>>> import numpy as np
>>> np.set_printoptions(precision=1, suppress=True, linewidth=160)
>>> E = np.loadtxt("sample3.csv", delimiter=",")
>>> print(E)
[[-0.6  0.9 -0.6  0.7 -0.4  1.   0.1  0.2]
 [-0.1  1.  -0.2  0.8 -0.4  1.  -0.2  0. ]
 [ 0.6  1.   0.8  1.  -0.6  1.  -0.6  0.6]
 [-0.6  0.6 -0.2  0.6 -0.4  0.   0.   0.9]
 [-0.7  1.  -0.8  0.9 -0.7  1.   0.   0.5]
 [ 0.2 -1.  -0.4 -0.9  0.6 -0.5  0.3 -0.9]
 [ 1.   1.   1.   1.  -0.7  1.  -0.9  0.5]
 [ 0.7  1.   1.   1.  -0.7 -0.7 -0.7  1. ]
 [-1.  -1.  -1.  -0.9  0.5 -0.2  0.8 -0.7]
 [ 1.  -0.8  1.  -0.9  0.7 -1.  -0.7 -1. ]
 [-0.6 -1.  -0.7 -0.8  0.4 -0.9  0.5 -0.3]
 [ 1.  -0.7  1.  -0.8  0.6 -1.  -0.8 -0.3]
 [-1.  -1.  -1.  -0.9  0.5 -0.3  0.9 -0.8]
 [ 0.8  0.2  0.8 -0.3  0.3 -0.3 -0.4 -0.7]
 [-0.5 -0.9 -0.7 -0.6  0.2 -0.3  0.4 -0.3]
 [ 1.  -0.4  1.  -0.5  0.4 -1.  -0.6 -0.2]
 [ 0.6 -1.   0.2 -1.   0.8 -1.   0.4 -0.9]
 [-1.  -0.2 -1.  -0.1 -0.1  1.   0.8 -1. ]
 [ 0.9 -1.   0.1 -1.   0.9 -0.1  0.  -1. ]
 [-0.8 -1.  -0.9 -0.8  0.3 -0.6  0.6 -0.3]
 [-0.3  1.  -0.4  0.8 -0.4  1.  -0.1  0.1]
 [ 1.   0.9  1.   0.4  0.  -1.  -0.8  0.5]
 [-1.   0.9 -1.   0.8 -0.6  1.   0.5  0.6]]
>>> blk = E.reshape(23, 2, -1)
>>> print(np.einsum("ihd,jhd->hij", blk, blk).shape)
(2, 23, 23)
>>> print(blk[:, 0])
[[-0.6  0.9 -0.6  0.7]
 [-0.1  1.  -0.2  0.8]
 [ 0.6  1.   0.8  1. ]
 [-0.6  0.6 -0.2  0.6]
 [-0.7  1.  -0.8  0.9]
 [ 0.2 -1.  -0.4 -0.9]
 [ 1.   1.   1.   1. ]
 [ 0.7  1.   1.   1. ]
 [-1.  -1.  -1.  -0.9]
 [ 1.  -0.8  1.  -0.9]
 [-0.6 -1.  -0.7 -0.8]
 [ 1.  -0.7  1.  -0.8]
 [-1.  -1.  -1.  -0.9]
 [ 0.8  0.2  0.8 -0.3]
 [-0.5 -0.9 -0.7 -0.6]
 [ 1.  -0.4  1.  -0.5]
 [ 0.6 -1.   0.2 -1. ]
 [-1.  -0.2 -1.  -0.1]
 [ 0.9 -1.   0.1 -1. ]
 [-0.8 -1.  -0.9 -0.8]
 [-0.3  1.  -0.4  0.8]
 [ 1.   0.9  1.   0.4]
 [-1.   0.9 -1.   0.8]]
>>> labels = E[:, 7] > np.median(E[:, 7])
>>> u = E[labels].mean(axis=0) - E[~labels].mean(axis=0)
>>> print(np.argsort(-np.abs(u).round(6), kind="stable"))
[1 3 7 4 5 6 2 0]
>>> print(u)
[ 0.1  1.6  0.4  1.4 -0.9  0.8 -0.5  1.1]
>>> Q, Rm = np.linalg.qr(E)
>>> print(np.round(np.trace(Q @ Q.T), 1))
8.0
>>> print(Q.shape, Rm.shape)
(23, 8) (8, 8)
>>> Ac = E - E.mean(axis=0)
>>> V = np.linalg.svd(Ac)[2][:7]
>>> Y = Ac - Ac @ V.T @ V
>>> print(np.round(np.linalg.norm(Y) / np.linalg.norm(Ac), 1))
0.0
>>> print(np.round(Y.std(axis=0), 1) + 0)
[0. 0. 0. 0. 0. 0. 0. 0.]
>>> print(np.linalg.norm(Y, axis=1).round(6).argmax())
13
>>> print(np.round(np.cov(Ac @ V.T, rowvar=False), 1) + 0)
[[2.5 0.  0.  0.  0.  0.  0. ]
 [0.  1.7 0.  0.  0.  0.  0. ]
 [0.  0.  0.3 0.  0.  0.  0. ]
 [0.  0.  0.  0.  0.  0.  0. ]
 [0.  0.  0.  0.  0.  0.  0. ]
 [0.  0.  0.  0.  0.  0.  0. ]
 [0.  0.  0.  0.  0.  0.  0. ]]
>>> F = np.array([[3, 5, 0, 0], [3, 3, 0, 0], [3, 3, 2, 3], [5, 1, 3, 5], [2, 3, 0, 4]])
>>> print(F)
[[3 5 0 0]
 [3 3 0 0]
 [3 3 2 3]
 [5 1 3 5]
 [2 3 0 4]]
>>> u, g = F[2], F[4]
>>> print(u @ g)
27
>>> print(u @ u)
31
>>> pr = (u @ g) / (u @ u) * u
>>> print(np.linalg.matrix_rank(np.outer(u, g)))
1
>>> print(round(np.linalg.norm(u + g) ** 2 + np.linalg.norm(u - g) ** 2, 1))
120.0
>>> print(np.outer(u, g))
[[ 6  9  0 12]
 [ 6  9  0 12]
 [ 4  6  0  8]
 [ 6  9  0 12]]
>>> Q, Rm = np.linalg.qr(F)
>>> print(np.allclose(Rm.T @ Rm, F.T @ F))
True
>>> print(np.round(Q @ Rm, 1) + 0)
[[3. 5. 0. 0.]
 [3. 3. 0. 0.]
 [3. 3. 2. 3.]
 [5. 1. 3. 5.]
 [2. 3. 0. 4.]]
>>> print(Rm)
[[-7.5 -5.9 -2.8 -5.6]
 [ 0.   4.3 -1.7 -1.6]
 [ 0.   0.  -1.4 -1.7]
 [ 0.   0.   0.  -3.6]]
>>> Q, V = np.linalg.qr(F[:, :1])[0], np.linalg.qr(F[:, 1:])[0]
>>> sigma = np.linalg.svd(Q.T @ V, compute_uv=False)
>>> print(round(float(np.linalg.norm(Q @ Q.T - V @ V.T, 2)), 1))
1.0
>>> print(sigma)
[1.]
>>> print((sigma > 0.9).sum())
1
>>> cov = F.T @ F
>>> print((F @ F.T).shape)
(5, 5)
>>> Y = np.array([[2, 1], [1, 0]])
>>> basis = np.kron(Y, F)
>>> print(basis.shape)
(10, 8)
>>> print(basis)
[[ 6 10  0  0  3  5  0  0]
 [ 6  6  0  0  3  3  0  0]
 [ 6  6  4  6  3  3  2  3]
 [10  2  6 10  5  1  3  5]
 [ 4  6  0  8  2  3  0  4]
 [ 3  5  0  0  0  0  0  0]
 [ 3  3  0  0  0  0  0  0]
 [ 3  3  2  3  0  0  0  0]
 [ 5  1  3  5  0  0  0  0]
 [ 2  3  0  4  0  0  0  0]]
>>> M = np.loadtxt("case5.csv", delimiter=",")
>>> print(M)
[[4. 0. 0. 3. 0. 0.]
 [0. 4. 3. 0. 3. 3.]
 [0. 3. 4. 0. 3. 3.]
 [3. 0. 0. 4. 0. 0.]
 [0. 3. 3. 0. 4. 3.]
 [0. 3. 3. 0. 3. 4.]]
>>> # equal to its transpose
>>> u = np.array([2, 0])
>>> print(np.correlate(M[1], M[2], "full"))
[ 0. 12. 21.  9. 25. 42. 18. 12. 21.  9.  0.]
>>> hat = F @ np.linalg.solve(F.T @ F, F.T)
>>> print(np.allclose(hat @ hat, hat))
True
>>> print(np.round(np.linalg.eigvalsh(hat), 1) + 0)
[0. 1. 1. 1. 1.]
>>> print(hat.round(1) + 0)
[[ 0.6  0.4  0.3 -0.2  0. ]
 [ 0.4  0.6 -0.3  0.2  0. ]
 [ 0.3 -0.3  0.8  0.1  0. ]
 [-0.2  0.2  0.1  0.9  0. ]
 [ 0.   0.   0.   0.   1. ]]
>>> def softmax(z):
...     e = np.exp(z - z.max(axis=-1, keepdims=True))
...     return e / e.sum(axis=-1, keepdims=True)
... 
>>> print(np.round(softmax(10 * hat[0]), 1) + 0)
[0.9 0.1 0.  0.  0. ]
>>> print(softmax(hat).sum(axis=1))
[1. 1. 1. 1. 1.]
>>> scores = hat @ hat.T / np.sqrt(5)
>>> print(softmax(scores).round(6).argmax(axis=1))
[0 1 2 3 4]
>>> x = np.ones(6)
>>> for _ in range(6):
...     x = M @ x
...     x /= np.linalg.norm(x)
...     print(round(x @ M @ x, 1))
... 
12.2
12.8
12.9
13.0
13.0
13.0
>>> print(x.round(1) + 0)
[0.  0.5 0.5 0.  0.5 0.5]
>>> rng = np.random.default_rng(74481)
>>> Y = M + rng.integers(-2, 3, (6, 2)) @ rng.integers(-2, 3, (2, 6))
>>> print(Y)
[[12. -4. -2.  1.  0.  2.]
 [ 2.  6. -2.  1.  6.  8.]
 [ 0.  5.  1.  1.  5.  6.]
 [ 3.  2. -3.  5.  2.  3.]
 [ 0.  1.  6. -1.  2.  0.]
 [ 8. -1.  1. -2.  3.  6.]]
>>> print(np.round(np.linalg.svd(Y - M, compute_uv=False), 1) + 0)
[14.2 11.5  0.   0.   0.   0. ]
>>> print(Y - M)
[[ 8. -4. -2. -2.  0.  2.]
 [ 2.  2. -5.  1.  3.  5.]
 [ 0.  2. -3.  1.  2.  3.]
 [ 0.  2. -3.  1.  2.  3.]
 [ 0. -2.  3. -1. -2. -3.]
 [ 8. -4. -2. -2.  0.  2.]]
>>> print(np.abs(Y - M).sum(axis=1))
[18. 18. 11. 11. 11. 18.]
>>> arr = np.array([[0, 1, 3, 0, -1, 3],
...     [-3, -1, 1, 2, 0, 3],
...     [3, 1, 2, -2, 1, -2],
...     [3, 1, 0, -2, 2, -2]]) * (rng.random((4, 6)) < 0.3)
>>> print(arr)
[[ 0  0  0  0 -1  3]
 [ 0 -1  0  0  0  0]
 [ 0  1  0 -2  0  0]
 [ 0  0  0  0  2 -2]]
>>> # columns 0 and 2 are equal
>>> Y = arr / np.sqrt((arr ** 2).mean(axis=1, keepdims=True))
>>> print(np.linalg.norm(Y, axis=1))
[2.4 2.4 2.4 2.4]
>>> print(Y[3])
[ 0.   0.   0.   0.   1.7 -1.7]
>>> print(np.linalg.matrix_rank(arr - arr.mean(axis=1, keepdims=True)))
4
>>> x = np.array([1, 1, -1, -2, -2, 0])
>>> h = np.maximum(arr @ x, 0)
>>> print(np.tanh(arr @ x))
[ 1.  -0.8  1.  -1. ]
>>> print(np.maximum(arr @ x, 0) - np.maximum(-arr @ x, 0))
[ 2 -1  5 -4]
>>> print(np.flatnonzero(h > 1e-9))
[0 2]
